% python3 -q
>>> import numpy as np
>>> import numpy.linalg as la
>>> np.set_printoptions(suppress=True, linewidth=140)
>>> def rd(a):
...     return np.round(a, 3) + 0
... 
>>> arr = np.loadtxt("sample4.csv", delimiter=",")
>>> arr
array([[ 1.,  0.,  2., -1., -1.,  0.,  1., -1., -2.,  0.],
       [ 0.,  1.,  0.,  2., -1., -1.,  0.,  1., -1., -2.],
       [ 2.,  0.,  1.,  0.,  2., -1., -1.,  0.,  1., -1.],
       [-1.,  2.,  0.,  1.,  0.,  2., -1., -1.,  0.,  1.],
       [-1., -1.,  2.,  0.,  1.,  0.,  2., -1., -1.,  0.],
       [ 0., -1., -1.,  2.,  0.,  1.,  0.,  2., -1., -1.],
       [ 1.,  0., -1., -1.,  2.,  0.,  1.,  0.,  2., -1.],
       [-1.,  1.,  0., -1., -1.,  2.,  0.,  1.,  0.,  2.],
       [-2., -1.,  1.,  0., -1., -1.,  2.,  0.,  1.,  0.],
       [ 0., -2., -1.,  1.,  0., -1., -1.,  2.,  0.,  1.]])
>>> np.all(la.eigvalsh(arr) > 0)
np.False_
>>> feats = np.load("w.npy")
>>> feats
array([[-3., -1.,  0.,  0.,  0.,  0.],
       [-1.,  3., -1.,  0.,  0.,  0.],
       [ 0., -1.,  3., -1.,  0.,  0.],
       [ 0.,  0., -1.,  5., -1.,  0.],
       [ 0.,  0.,  0., -1., -2., -1.],
       [ 0.,  0.,  0.,  0., -1., -3.]])
>>> # equal to its transpose
>>> def softmax(z):
...     e = np.exp(z - z.max(axis=-1, keepdims=True))
...     return e / e.sum(axis=-1, keepdims=True)
... 
>>> rd(softmax(feats[4]))
array([0.258, 0.258, 0.258, 0.095, 0.035, 0.095])
>>> att = feats @ feats.T / np.sqrt(6)
>>> rd(softmax(att)[4] @ feats)
array([-0.173,  0.021,  0.139, -0.503, -1.35 , -1.503])
>>> softmax(att).round(6).argmax(axis=1)
array([0, 1, 2, 3, 4, 5])
>>> X = np.load("run19.npy")
>>> X
array([[2, 2, 2],
       [0, 2, 2],
       [0, 0, 0],
       [0, 0, 0],
       [0, 0, 0],
       [0, 0, 0],
       [2, 2, 2],
       [0, 0, 0],
       [2, 2, 4],
       [0, 0, 2],
       [0, 0, 2],
       [2, 2, 2],
       [0, 0, 0],
       [0, 0, 0],
       [0, 0, 2],
       [2, 2, 2],
       [0, 2, 2],
       [0, 0, 0]])
>>> # row 3 repeats row 2
>>> Y = np.c_[X[:, :2] @ np.array([[-3, 6], [0, 1]]), np.array([1, 3, 2, 2, 1, 0, 1, 3, 2, 3, 1, 0, 2, 0, 0, 3, 1, 2])]
>>> Y
array([[-6, 14,  1],
       [ 0,  2,  3],
       [ 0,  0,  2],
       [ 0,  0,  2],
       [ 0,  0,  1],
       [ 0,  0,  0],
       [-6, 14,  1],
       [ 0,  0,  3],
       [-6, 14,  2],
       [ 0,  0,  3],
       [ 0,  0,  1],
       [-6, 14,  0],
       [ 0,  0,  2],
       [ 0,  0,  0],
       [ 0,  0,  0],
       [-6, 14,  3],
       [ 0,  2,  1],
       [ 0,  0,  2]])
>>> rd(la.norm(la.qr(X)[0].T @ Y, axis=0) ** 2 / ((Y ** 2).sum(axis=0) + 1e-12))
array([1.   , 1.   , 0.383])
>>> la.matrix_rank(np.c_[X, Y])
np.int64(4)
>>> la.matrix_rank(Y)
np.int64(3)
